In [1]: import numpy as np

In [2]: from numpy import linalg as LA

In [3]: np.set_printoptions(precision=3, suppress=True, linewidth=160, sign=" ")

In [4]: rd = lambda a: np.round(a, 3) + 0

In [5]: data = np.loadtxt("data.csv", delimiter=",")

In [6]: data
Out[6]: 
array([[ 0.,  0.,  0.,  0.,  4.,  0.,  0.],
       [ 0.,  4.,  0.,  0.,  0.,  0.,  0.],
       [ 0.,  0.,  4.,  0.,  0.,  0.,  0.],
       [ 5.,  0.,  0.,  0.,  0.,  0.,  0.],
       [ 0.,  0.,  0.,  4.,  0.,  0.,  0.],
       [ 0.,  0.,  0.,  0.,  0.,  2.,  0.],
       [ 0.,  0.,  0.,  0.,  0.,  0.,  4.]])

In [7]: # splits into 5 blocks

In [8]: th = np.radians(36)

In [9]: r_ = np.eye(7)

In [10]: r_[4, 4] = r_[1, 1] = np.cos(th)

In [11]: r_[4, 1], r_[1, 4] = -np.sin(th), np.sin(th)

In [12]: rd(r_)
Out[12]: 
array([[ 1.   ,  0.   ,  0.   ,  0.   ,  0.   ,  0.   ,  0.   ],
       [ 0.   ,  0.809,  0.   ,  0.   ,  0.588,  0.   ,  0.   ],
       [ 0.   ,  0.   ,  1.   ,  0.   ,  0.   ,  0.   ,  0.   ],
       [ 0.   ,  0.   ,  0.   ,  1.   ,  0.   ,  0.   ,  0.   ],
       [ 0.   , -0.588,  0.   ,  0.   ,  0.809,  0.   ,  0.   ],
       [ 0.   ,  0.   ,  0.   ,  0.   ,  0.   ,  1.   ,  0.   ],
       [ 0.   ,  0.   ,  0.   ,  0.   ,  0.   ,  0.   ,  1.   ]])

In [13]: A2 = data @ r_.T

In [14]: rd(LA.det(r_)), rd(np.trace(r_))
Out[14]: (np.float64(1.0), np.float64(6.618))

In [15]: rd(A2)
Out[15]: 
array([[ 0.   ,  2.351,  0.   ,  0.   ,  3.236,  0.   ,  0.   ],
       [ 0.   ,  3.236,  0.   ,  0.   , -2.351,  0.   ,  0.   ],
       [ 0.   ,  0.   ,  4.   ,  0.   ,  0.   ,  0.   ,  0.   ],
       [ 5.   ,  0.   ,  0.   ,  0.   ,  0.   ,  0.   ,  0.   ],
       [ 0.   ,  0.   ,  0.   ,  4.   ,  0.   ,  0.   ,  0.   ],
       [ 0.   ,  0.   ,  0.   ,  0.   ,  0.   ,  2.   ,  0.   ],
       [ 0.   ,  0.   ,  0.   ,  0.   ,  0.   ,  0.   ,  4.   ]])

In [16]: rd(LA.svd(data, compute_uv=False)), rd(LA.svd(A2, compute_uv=False))
Out[16]: 
(array([ 5.,  4.,  4.,  4.,  4.,  4.,  2.]),
 array([ 5.,  4.,  4.,  4.,  4.,  4.,  2.]))

In [17]: np.allclose(LA.norm(data, axis=1), LA.norm(A2, axis=1))
Out[17]: True

In [18]: rd(np.abs(A2 - data).max(axis=0))
Out[18]: array([ 0.   ,  2.351,  0.   ,  0.   ,  2.351,  0.   ,  0.   ])
